$ python -q
>>> import numpy as np
>>> np.set_printoptions(precision=2, suppress=True, linewidth=140)
>>> E = np.array([[1, -1, 1, -1], [1, 0, 0, 0], [1, 1, 1, 1]])
>>> # column 3 repeats column 1
>>> t = np.radians(30)
>>> r_ = np.eye(4)
>>> r_[2, 2] = r_[0, 0] = np.cos(t)
>>> r_[2, 0], r_[0, 2] = -np.sin(t), np.sin(t)
>>> r_
array([[ 0.87,  0.  ,  0.5 ,  0.  ],
       [ 0.  ,  1.  ,  0.  ,  0.  ],
       [-0.5 ,  0.  ,  0.87,  0.  ],
       [ 0.  ,  0.  ,  0.  ,  1.  ]])
>>> A2 = E @ r_.T
>>> np.abs(A2 - E).max(axis=0)
array([0.37, 0.  , 0.63, 0.  ])
>>> np.allclose(np.linalg.norm(E, axis=1), np.linalg.norm(A2, axis=1))
True
>>> print(np.allclose(E @ E.T, A2 @ A2.T))
True
>>> round(float(np.linalg.det(r_)), 2), round(float(np.trace(r_)), 2)
(1.0, 3.73)
>>> arr = np.array([[2, 2, 2, 2, 2, 2, 2],
...     [2, 4, 4, 4, 4, 4, 4],
...     [2, 4, 6, 6, 6, 6, 6],
...     [2, 4, 6, 8, 8, 8, 8],
...     [2, 4, 6, 8, 10, 10, 10],
...     [2, 4, 6, 8, 10, 12, 12],
...     [2, 4, 6, 8, 10, 12, 14]])
>>> # symmetric
>>> cov = arr.T @ arr
>>> print(np.trace(cov), (arr ** 2).sum())
2128 2128
>>> np.allclose(cov, cov.T)
True
>>> print(cov)
[[ 28  52  72  88 100 108 112]
 [ 52 100 140 172 196 212 220]
 [ 72 140 200 248 284 308 320]
 [ 88 172 248 312 360 392 408]
 [100 196 284 360 420 460 480]
 [108 212 308 392 460 508 532]
 [112 220 320 408 480 532 560]]
>>> np.linalg.svd(arr, compute_uv=False) ** 2
array([2094.12,   27.42,    4.  ,    1.25,    0.58,    0.36,    0.27])
>>> np.linalg.eigvalsh(cov)[::-1]
array([2094.12,   27.42,    4.  ,    1.25,    0.58,    0.36,    0.27])
>>> low = np.linalg.cholesky(arr)
>>> print(low @ low.T)
[[ 2.  2.  2.  2.  2.  2.  2.]
 [ 2.  4.  4.  4.  4.  4.  4.]
 [ 2.  4.  6.  6.  6.  6.  6.]
 [ 2.  4.  6.  8.  8.  8.  8.]
 [ 2.  4.  6.  8. 10. 10. 10.]
 [ 2.  4.  6.  8. 10. 12. 12.]
 [ 2.  4.  6.  8. 10. 12. 14.]]
>>> print(round(np.prod(np.diag(low)) ** 2, 2), np.round(np.linalg.det(arr), 2))
128.0 128.0
>>> np.linalg.eigvalsh(arr).min() > 0
np.True_
